In [1]: import numpy as np

In [2]: np.set_printoptions(precision=2, suppress=True, linewidth=100, sign=" ")

In [3]: def tidy(a):
   ...:     return np.round(a, 2) + 0
   ...: 

In [4]: rng = np.random.default_rng(48)

In [5]: feats = rng.normal(size=(30, 3))

In [6]: feats = 20 * feats / np.linalg.norm(feats, axis=1, keepdims=True)

In [7]: tidy(feats)
Out[7]: 
array([[ -4.4 ,  19.31,   2.76],
       [ 16.13,   1.86, -11.68],
       [ 14.98, -11.13,   7.2 ],
       [ 16.43,  10.31,   4.89],
       [-16.33,  -0.59, -11.53],
       [ 15.86,   6.69,  10.18],
       [ 17.51,   6.74,  -6.93],
       [ -2.48,  -2.56, -19.68],
       [  3.17, -19.53,   2.9 ],
       [ -2.26,  -0.09,  19.87],
       [ -5.56,  11.48, -15.4 ],
       [  9.46,  16.83,   5.23],
       [ -1.04,   8.65,  18.  ],
       [ 17.89,  -8.51,   2.78],
       [ 12.1 ,   7.25,  14.18],
       [ 19.87,   1.82,   1.42],
       [-15.75,  -8.82,  -8.61],
       [ 15.96,   8.94,  -8.08],
       [  9.33,   1.6 , -17.62],
       [ -6.68,  -6.72,  17.61],
       [-11.77, -11.7 ,  11.15],
       [  5.51,  -7.04,  17.89],
       [ -7.  ,  -2.29, -18.6 ],
       [-13.56,  11.36,   9.33],
       [ -2.85,  -9.89,  17.15],
       [ 19.86,   2.39,   0.18],
       [-19.41,  -2.06,  -4.38],
       [ -5.26, -14.8 ,  12.39],
       [-15.71,  -4.5 ,  11.53],
       [  2.08,  12.37,  15.57]])

In [8]: cent = feats[[2, 16]].astype(float)

In [9]: for _ in range(6):
   ...:     lab = np.linalg.norm(feats[:, None] - cent, axis=-1).argmin(axis=1)
   ...:     cent = np.array([feats[lab == j].mean(axis=0) for j in range(2)])
   ...: 

In [10]: lab
Out[10]: 
array([ 1,  0,  0,  0,  1,  0,  0,  1,  0,  0,  1,  0,  0,  0,  0,  0,  1,  0,  0,  0,  1,  0,  1,
        1,  0,  0,  1,  0,  1,  0])

In [11]: tidy(cent[1] - cent[0])
Out[11]: array([-20.1 ,   0.58, -10.5 ])

In [12]: Xs = feats - feats.mean(axis=1)
ValueError: operands could not be broadcast together with shapes (30,3) (30,) 


In [13]: Xs = feats - feats.mean(axis=0)

In [14]: U, s, VT = np.linalg.svd(Xs, full_matrices=False)

In [15]: tidy(s)
Out[15]: array([ 69.78,  65.94,  49.15])

In [16]: tidy(Xs.mean(axis=0))
Out[16]: array([ 0.,  0.,  0.])

In [17]: (np.sign(U[:, 0]) == np.sign(U[0, 0])).astype(int)
Out[17]: 
array([ 1,  1,  1,  1,  0,  1,  1,  1,  0,  0,  1,  1,  0,  1,  1,  1,  0,  1,  1,  0,  0,  0,  0,
        0,  0,  1,  0,  0,  0,  0])

In [18]: X = np.load("data.npy")

In [19]: X
Out[19]: 
array([[ 1.02, -1.98, -2.97],
       [ 0.97, -1.99, -2.99],
       [ 1.01, -1.99, -2.98],
       [ 1.01, -2.01, -3.02],
       [ 1.  , -1.97, -2.97],
       [ 0.98, -1.98, -3.01],
       [ 1.  , -2.  , -2.98],
       [ 1.  , -1.99, -3.03],
       [ 1.  , -2.04, -3.02],
       [ 0.99, -1.99, -2.97],
       [ 1.  , -2.  , -2.95],
       [ 0.96, -1.99, -3.  ],
       [ 1.01, -1.96, -2.99],
       [ 1.  , -2.  , -2.98],
       [ 1.02, -2.  , -3.01],
       [-3.01, -3.  ,  3.  ],
       [-2.97, -3.  ,  2.99],
       [-3.  , -3.  ,  3.  ],
       [-2.98, -2.98,  3.03],
       [-2.97, -3.  ,  3.  ],
       [-3.01, -3.05,  3.  ],
       [-3.  , -3.  ,  2.98],
       [-2.98, -3.02,  2.98],
       [-3.  , -3.01,  3.02],
       [-2.99, -2.96,  2.96],
       [-2.98, -3.  ,  2.97],
       [-3.03, -3.02,  3.01],
       [-2.97, -2.97,  2.97],
       [-3.01, -3.  ,  2.99],
       [-3.  , -3.03,  3.01]])

In [20]: Xs = (X - X.mean(axis=0)) / X.std(axis=0)

In [21]: tidy(Xs.std(axis=0))
Out[21]: array([ 1.,  1.,  1.])

In [22]: c = np.linalg.lstsq(np.delete(Xs, 1, axis=1), Xs[:, 1])[0]

In [23]: np.abs(c).argmax()
Out[23]: np.int64(0)

In [24]: tidy(1 - np.var(Xs[:, 1] - np.delete(Xs, 1, axis=1) @ c))
Out[24]: np.float64(1.0)

In [25]: gram = np.cov(X, rowvar=False)

In [26]: np.argwhere(np.triu(np.abs(np.corrcoef(X.T)) > 0.8, 1))
Out[26]: 
array([[ 0,  1],
       [ 0,  2],
       [ 1,  2]])

In [27]: gram.shape
Out[27]: (3, 3)

In [28]: tidy(np.polyfit(X[:, 2], X[:, 1], 1))
Out[28]: array([-0.17, -2.5 ])

In [29]: tidy(X.std(axis=0))
Out[29]: array([ 2.  ,  0.51,  2.99])

In [30]: d = np.linalg.norm(X[:, None] - X[None], axis=-1)

In [31]: (d + 1e9 * np.eye(30)).round(6).argmin(axis=1)
Out[31]: 
array([  2,  11,   6,  14,   0,   1,  13,   3,   3,   6,   9,   1,   4,   6,   3,  17,  19,  15,
        19,  16,  29,  28,  25,  17,  27,  16,  15,  24,  15,  23])

In [32]: np.flatnonzero(d[28] < d.mean() / 2)
Out[32]: array([ 15,  16,  17,  18,  19,  20,  21,  22,  23,  24,  25,  26,  27,  28,  29])

In [33]: tidy(np.linalg.norm(X - X.mean(axis=0), axis=1))
Out[33]: 
array([ 3.63,  3.62,  3.63,  3.66,  3.62,  3.64,  3.62,  3.67,  3.65,  3.61,  3.6 ,  3.62,  3.64,
        3.62,  3.66,  3.65,  3.62,  3.64,  3.65,  3.62,  3.65,  3.62,  3.62,  3.66,  3.6 ,  3.6 ,
        3.67,  3.6 ,  3.64,  3.65])

In [34]: d.mean(axis=1).argmax()
Out[34]: np.int64(26)

In [35]: np.unravel_index(d.round(6).argmax(), d.shape)
Out[35]: (np.int64(7), np.int64(26))

In [36]: tidy(np.linalg.norm(X, 2) / np.linalg.norm(X))
Out[36]: np.float64(0.85)

In [37]: tidy(np.abs(np.linalg.svd(X)[2][-1]))
Out[37]: array([ 0.81,  0.32,  0.49])

In [38]: [round(float(x), 2) for x in np.linalg.svd(X, compute_uv=False)[:3]]
Out[38]: [20.95, 13.19, 0.09]

In [39]: Xs = X - X.mean(axis=1)
ValueError: operands could not be broadcast together with shapes (30,3) (30,) 


In [40]: Xs = X - X.mean(axis=0)

In [41]: U, s, VT = np.linalg.svd(Xs, full_matrices=False)

In [42]: np.abs(VT[0]).argmax()
Out[42]: np.int64(2)

In [43]: np.searchsorted(np.cumsum(s ** 2) / (s ** 2).sum(), 0.9) + 1
Out[43]: np.int64(1)

In [44]: tidy(s)
Out[44]: array([ 19.9 ,   0.11,   0.09])

In [45]: (np.sign(U[:, 0]) == np.sign(U[0, 0])).astype(int)
Out[45]: 
array([ 1,  1,  1,  1,  1,  1,  1,  1,  1,  1,  1,  1,  1,  1,  1,  0,  0,  0,  0,  0,  0,  0,  0,
        0,  0,  0,  0,  0,  0,  0])

In [46]: mat = np.load("x.npy")

In [47]: mat
Out[47]: 
array([[-2, -3,  2, -1,  0,  2],
       [ 2, -2, -3,  2, -1,  0],
       [ 0,  2, -2, -3,  2, -1],
       [-1,  0,  2, -2, -3,  2],
       [ 2, -1,  0,  2, -2, -3],
       [-3,  2, -1,  0,  2, -2]])

In [48]: x0 = np.array([-5, 2, -3, 1, 4, -2])

In [49]: target = mat @ x0

In [50]: c, lr = np.zeros(6), 1 / np.linalg.norm(mat, 2) ** 2

In [51]: for i in range(8):
    ...:     c -= lr * mat.T @ (mat @ c - target)
    ...:     if i % 2 == 0: print(i, round(np.linalg.norm(mat @ c - target), 2))
    ...: 
0 11.56
2 6.86
4 4.4
6 3.12

In [52]: tidy(c)
Out[52]: array([-4.14,  1.99, -2.35,  0.65,  4.52, -2.14])

In [53]: W0 = np.load("arr.npy")

In [54]: W0
Out[54]: 
array([[ -2,  -2,  -2,  -2,  -2,  -2,  -2],
       [ -2,  -4,  -4,  -4,  -4,  -4,  -4],
       [ -2,  -4,  -6,  -6,  -6,  -6,  -6],
       [ -2,  -4,  -6,  -8,  -8,  -8,  -8],
       [ -2,  -4,  -6,  -8, -10, -10, -10],
       [ -2,  -4,  -6,  -8, -10, -12, -12],
       [ -2,  -4,  -6,  -8, -10, -12, -14]])

In [55]: # equal to its transpose

In [56]: u = np.array([-1, -2, 0])

In [57]: np.cross(W0[1, :3], W0[4, :3])
Out[57]: array([ 8, -4,  0])

In [58]: np.correlate(W0[1], W0[4], "full")
Out[58]: array([  20,   60,  100,  136,  164,  184,  196,  160,  120,   80,   48,   24,    8])

In [59]: np.array([np.convolve(row, u, "same") for row in W0])
Out[59]: 
array([[  6,   6,   6,   6,   6,   6,   4],
       [  8,  12,  12,  12,  12,  12,   8],
       [  8,  14,  18,  18,  18,  18,  12],
       [  8,  14,  20,  24,  24,  24,  16],
       [  8,  14,  20,  26,  30,  30,  20],
       [  8,  14,  20,  26,  32,  36,  24],
       [  8,  14,  20,  26,  32,  38,  28]])

In [60]: q, V = np.linalg.qr(W0[:, :4])[0], np.linalg.qr(W0[:, 4:])[0]

In [61]: s = np.linalg.svd(q.T @ V, compute_uv=False)

In [62]: tidy(np.linalg.norm(q @ q.T - V @ V.T, 2))
Out[62]: np.float64(1.0)

In [63]: tidy(s)
Out[63]: array([ 1.  ,  0.36,  0.  ])

In [64]: lab = rng.permutation(7)

In [65]: lab
Out[65]: array([ 2,  0,  5,  1,  4,  3,  6])

In [66]: Y = W0[lab][:, lab]

In [67]: np.diag(Y)
Out[67]: array([ -6,  -2, -12,  -4, -10,  -8, -14])

In [68]: tidy(np.sort(np.abs(np.linalg.eigvals(Y))))
Out[68]: array([  0.52,   0.6 ,   0.76,   1.12,   2.  ,   5.24,  45.76])

In [69]: K = np.loadtxt("run1.csv", delimiter=",")

In [70]: K
Out[70]: 
array([[ 6.,  0., -2., -2., -1., -1., -1.],
       [ 6., -1.,  0., -2., -1., -2.,  1.],
       [ 3., -1.,  0., -1.,  0.,  2.,  1.]])

In [71]: Xs = (feats - feats.mean(axis=0)) / feats.std(axis=0)

In [72]: np.argwhere(np.abs(Xs) > 2)
Out[72]: array([[ 8,  1]])

In [73]: c = np.linalg.lstsq(np.delete(Xs, 1, axis=1), Xs[:, 1])[0]

In [74]: np.abs(c).argmax()
Out[74]: np.int64(0)

In [75]: x0 = np.array([1, 0, -1, 3, 0, -2, -2])

In [76]: np.einsum("ij,j->i", K, x0)
Out[76]: array([ 6.,  2., -6.])

In [77]: (K * x0).sum(axis=1)
Out[77]: array([ 6.,  2., -6.])

In [78]: np.sign((K @ x0).round(6))
Out[78]: array([ 1.,  1., -1.])

In [79]: K @ x0
Out[79]: array([ 6.,  2., -6.])

In [80]: (K @ x0).argmax()
Out[80]: np.int64(0)

In [81]: arr = np.loadtxt("test3.csv", delimiter=",")

In [82]: arr
Out[82]: 
array([[ 0.,  0.,  0.,  0.,  3.,  0.,  0.],
       [ 0.,  0.,  0., -2.,  0.,  0.,  0.],
       [-3.,  0.,  0.,  0.,  0.,  0.,  0.],
       [ 0.,  0., -1.,  0.,  0.,  0.,  0.],
       [ 0.,  0.,  0.,  0.,  0.,  0., -1.],
       [ 0.,  0.,  0.,  0.,  0.,  4.,  0.],
       [ 0., -5.,  0.,  0.,  0.,  0.,  0.]])

In [83]: # splits into 2 blocks

In [84]: Y = np.array([[1, -2], [-1, -2], [0, -2], [0, 2], [0, -1], [-2, 0], [0, -1]])

In [85]: np.einsum("ij,ij->i", arr, arr)
Out[85]: array([  9.,   4.,   9.,   1.,   1.,  16.,  25.])

In [86]: Y.T @ arr.T
Out[86]: 
array([[ 0.,  0., -3.,  0.,  0., -8.,  5.],
       [-3., -4.,  6.,  2.,  1.,  0., 10.]])

In [87]: Y @ arr
ValueError: matmul: Input operand 1 has a mismatch in its core dimension 0, with gufunc signature (n?,k),(k,m?)->(n?,m?) (size 7 is different from 2)


In [88]: np.einsum("ij,ij->", arr, Y)
ValueError: operands could not be broadcast together with remapped shapes [original->remapped]: (7,7)->(7,7) (7,2)->(7,2) 


In [89]: arr @ arr.T
Out[89]: 
array([[  9.,   0.,   0.,   0.,   0.,   0.,   0.],
       [  0.,   4.,   0.,   0.,   0.,   0.,   0.],
       [  0.,   0.,   9.,   0.,   0.,   0.,   0.],
       [  0.,   0.,   0.,   1.,   0.,   0.,   0.],
       [  0.,   0.,   0.,   0.,   1.,   0.,   0.],
       [  0.,   0.,   0.,   0.,   0.,  16.,   0.],
       [  0.,   0.,   0.,   0.,   0.,   0.,  25.]])

In [90]: tidy(np.linalg.norm(arr, axis=0))
Out[90]: array([ 3.,  5.,  1.,  2.,  3.,  4.,  1.])

In [91]: tidy(np.linalg.pinv(arr))
Out[91]: 
array([[ 0.  ,  0.  , -0.33,  0.  ,  0.  ,  0.  ,  0.  ],
       [ 0.  ,  0.  ,  0.  ,  0.  ,  0.  ,  0.  , -0.2 ],
       [ 0.  ,  0.  ,  0.  , -1.  ,  0.  ,  0.  ,  0.  ],
       [ 0.  , -0.5 ,  0.  ,  0.  ,  0.  ,  0.  ,  0.  ],
       [ 0.33,  0.  ,  0.  ,  0.  ,  0.  ,  0.  ,  0.  ],
       [ 0.  ,  0.  ,  0.  ,  0.  ,  0.  ,  0.25,  0.  ],
       [ 0.  ,  0.  ,  0.  ,  0.  , -1.  ,  0.  ,  0.  ]])

In [92]: tidy(np.linalg.svd(arr, compute_uv=False))
Out[92]: array([ 5.,  4.,  3.,  3.,  2.,  1.,  1.])

In [93]: arr @ arr
Out[93]: 
array([[ 0.,  0.,  0.,  0.,  0.,  0., -3.],
       [ 0.,  0.,  2.,  0.,  0.,  0.,  0.],
       [ 0.,  0.,  0.,  0., -9.,  0.,  0.],
       [ 3.,  0.,  0.,  0.,  0.,  0.,  0.],
       [ 0.,  5.,  0.,  0.,  0.,  0.,  0.],
       [ 0.,  0.,  0.,  0.,  0., 16.,  0.],
       [ 0.,  0.,  0., 10.,  0.,  0.,  0.]])

In [94]: np.flatnonzero(np.linalg.matrix_power((arr != 0) + (arr.T != 0) + np.eye(7), 7)[0])
Out[94]: array([ 0,  1,  2,  3,  4,  6])

In [95]: (np.linalg.matrix_power((arr != 0) + (arr.T != 0) + np.eye(7), 7) > 0).astype(int)
Out[95]: 
array([[ 1,  1,  1,  1,  1,  0,  1],
       [ 1,  1,  1,  1,  1,  0,  1],
       [ 1,  1,  1,  1,  1,  0,  1],
       [ 1,  1,  1,  1,  1,  0,  1],
       [ 1,  1,  1,  1,  1,  0,  1],
       [ 0,  0,  0,  0,  0,  1,  0],
       [ 1,  1,  1,  1,  1,  0,  1]])

In [96]: Y = arr / np.sqrt((arr ** 2).mean(axis=1, keepdims=True))

In [97]: tidy(arr - arr.mean(axis=1, keepdims=True))
Out[97]: 
array([[-0.43, -0.43, -0.43, -0.43,  2.57, -0.43, -0.43],
       [ 0.29,  0.29,  0.29, -1.71,  0.29,  0.29,  0.29],
       [-2.57,  0.43,  0.43,  0.43,  0.43,  0.43,  0.43],
       [ 0.14,  0.14, -0.86,  0.14,  0.14,  0.14,  0.14],
       [ 0.14,  0.14,  0.14,  0.14,  0.14,  0.14, -0.86],
       [-0.57, -0.57, -0.57, -0.57, -0.57,  3.43, -0.57],
       [ 0.71, -4.29,  0.71,  0.71,  0.71,  0.71,  0.71]])

In [98]: A = np.loadtxt("block9.csv", delimiter=",")

In [99]: A
Out[99]: 
array([[  1.,   2.,   1.,   3.],
       [  2.,   5.,   3.,   4.],
       [  6.,   9.,   4.,   6.],
       [  9.,  10.,   4.,   7.],
       [  9.,  10.,   6.,  11.],
       [ 12.,  15.,  11.,  15.],
       [ 16.,  17.,  11.,  15.],
       [ 21.,  21.,  12.,  16.],
       [ 21.,  24.,  14.,  16.],
       [ 21.,  28.,  19.,  21.],
       [ 24.,  30.,  19.,  25.],
       [ 28.,  33.,  22.,  28.],
       [ 33.,  34.,  24.,  28.],
       [ 37.,  37.,  27.,  30.],
       [ 38.,  41.,  31.,  35.],
       [ 43.,  42.,  32.,  38.],
       [ 46.,  42.,  37.,  38.],
       [ 50.,  47.,  42.,  41.],
       [ 55.,  49.,  46.,  41.],
       [ 57.,  54.,  49.,  46.],
       [ 58.,  57.,  51.,  48.],
       [ 60.,  58.,  54.,  53.]])

In [100]: Y = np.c_[A[:, :3] @ np.array([[-2, -2, -4], [4, 4, 3], [4, 3, 5]]), np.array([-1, 3, 2, 0, 2, 0, -1, -3, -1, -1, 1, -3, 0, 2, 0, -1, -3, -3, 3, -1, 3, -3])]

In [101]: Y
Out[101]: 
array([[ 10.,   9.,   7.,  -1.],
       [ 28.,  25.,  22.,   3.],
       [ 40.,  36.,  23.,   2.],
       [ 38.,  34.,  14.,   0.],
       [ 46.,  40.,  24.,   2.],
       [ 80.,  69.,  52.,   0.],
       [ 80.,  69.,  42.,  -1.],
       [ 90.,  78.,  39.,  -3.],
       [110.,  96.,  58.,  -1.],
       [146., 127.,  95.,  -1.],
       [148., 129.,  89.,   1.],
       [164., 142.,  97.,  -3.],
       [166., 142.,  90.,   0.],
       [182., 155.,  98.,   2.],
       [212., 181., 126.,   0.],
       [210., 178., 114.,  -1.],
       [224., 187., 127.,  -3.],
       [256., 214., 151.,  -3.],
       [270., 224., 157.,   3.],
       [298., 249., 179.,  -1.],
       [316., 265., 194.,   3.],
       [328., 274., 204.,  -3.]])

In [102]: tidy(np.linalg.norm(Y - A @ np.linalg.lstsq(A, Y)[0], axis=0))
Out[102]: array([ 0.  ,  0.  ,  0.  ,  8.95])

In [103]: np.linalg.matrix_rank(Y)
Out[103]: np.int64(4)

In [104]: tidy(np.linalg.lstsq(A, Y[:, 0])[0])
Out[104]: array([-2.,  4.,  4.,  0.])
